% python3 -q
>>> import numpy as np
>>> np.set_printoptions(precision=2, suppress=True, linewidth=160, legacy="1.25")
>>> W0 = np.load("arr.npy")
>>> W0
array([[-0.07, -0.1 ,  0.13,  0.64, -0.55,  0.48, -0.22, -0.95,  0.64],
       [-0.1 ,  0.27, -0.04,  0.41,  0.52,  0.04, -0.02, -0.45,  0.44],
       [ 0.13, -0.04,  0.45,  0.16, -1.27,  0.49, -0.6 ,  0.89,  0.31],
       [ 0.64,  0.41,  0.16, -0.32,  0.14, -0.1 ,  0.21,  0.26,  0.27],
       [-0.55,  0.52, -1.27,  0.14,  0.14,  0.33, -0.04,  0.72,  0.2 ],
       [ 0.48,  0.04,  0.49, -0.1 ,  0.33, -0.15,  0.45, -0.31,  0.07],
       [-0.22, -0.02, -0.6 ,  0.21, -0.04,  0.45,  0.91,  0.1 , -0.1 ],
       [-0.95, -0.45,  0.89,  0.26,  0.72, -0.31,  0.1 ,  0.88,  0.6 ],
       [ 0.64,  0.44,  0.31,  0.27,  0.2 ,  0.07, -0.1 ,  0.6 , -1.11]])
>>> cov = W0.T @ W0
>>> np.round(np.linalg.svd(W0, compute_uv=False) ** 2, 2) + 0
array([4., 4., 4., 4., 1., 1., 1., 0., 0.])
>>> (W0 @ W0.T).shape
(9, 9)
>>> np.diag(cov)
array([2.35, 0.93, 3.34, 0.92, 2.89, 0.92, 1.51, 3.72, 2.42])
>>> np.round(np.trace(cov), 2), round((W0 ** 2).sum(), 2)
(19.0, 19.0)
>>> np.allclose(cov, cov.T)
True
>>> evals, V = np.linalg.eigh(W0)
>>> print(np.round(V.T @ V, 2) + 0)
[[1. 0. 0. 0. 0. 0. 0. 0. 0.]
 [0. 1. 0. 0. 0. 0. 0. 0. 0.]
 [0. 0. 1. 0. 0. 0. 0. 0. 0.]
 [0. 0. 0. 1. 0. 0. 0. 0. 0.]
 [0. 0. 0. 0. 1. 0. 0. 0. 0.]
 [0. 0. 0. 0. 0. 1. 0. 0. 0.]
 [0. 0. 0. 0. 0. 0. 1. 0. 0.]
 [0. 0. 0. 0. 0. 0. 0. 1. 0.]
 [0. 0. 0. 0. 0. 0. 0. 0. 1.]]
>>> print(V @ np.diag(evals) @ V.T)
[[-0.07 -0.1   0.13  0.64 -0.55  0.48 -0.22 -0.95  0.64]
 [-0.1   0.27 -0.04  0.41  0.52  0.04 -0.02 -0.45  0.44]
 [ 0.13 -0.04  0.45  0.16 -1.27  0.49 -0.6   0.89  0.31]
 [ 0.64  0.41  0.16 -0.32  0.14 -0.1   0.21  0.26  0.27]
 [-0.55  0.52 -1.27  0.14  0.14  0.33 -0.04  0.72  0.2 ]
 [ 0.48  0.04  0.49 -0.1   0.33 -0.15  0.45 -0.31  0.07]
 [-0.22 -0.02 -0.6   0.21 -0.04  0.45  0.91  0.1  -0.1 ]
 [-0.95 -0.45  0.89  0.26  0.72 -0.31  0.1   0.88  0.6 ]
 [ 0.64  0.44  0.31  0.27  0.2   0.07 -0.1   0.6  -1.11]]
>>> (evals > 1e-8).sum(), (evals < -1e-8).sum()
(4, 3)
>>> np.unique(evals.round(6) + 0, return_counts=True)[1]
array([2, 1, 2, 2, 2])
>>> evals.sum(), round(np.trace(W0), 2)
(1.0, 1.0)
>>> np.round(np.linalg.svd(W0, compute_uv=False), 2) + 0
array([2., 2., 2., 2., 1., 1., 1., 0., 0.])
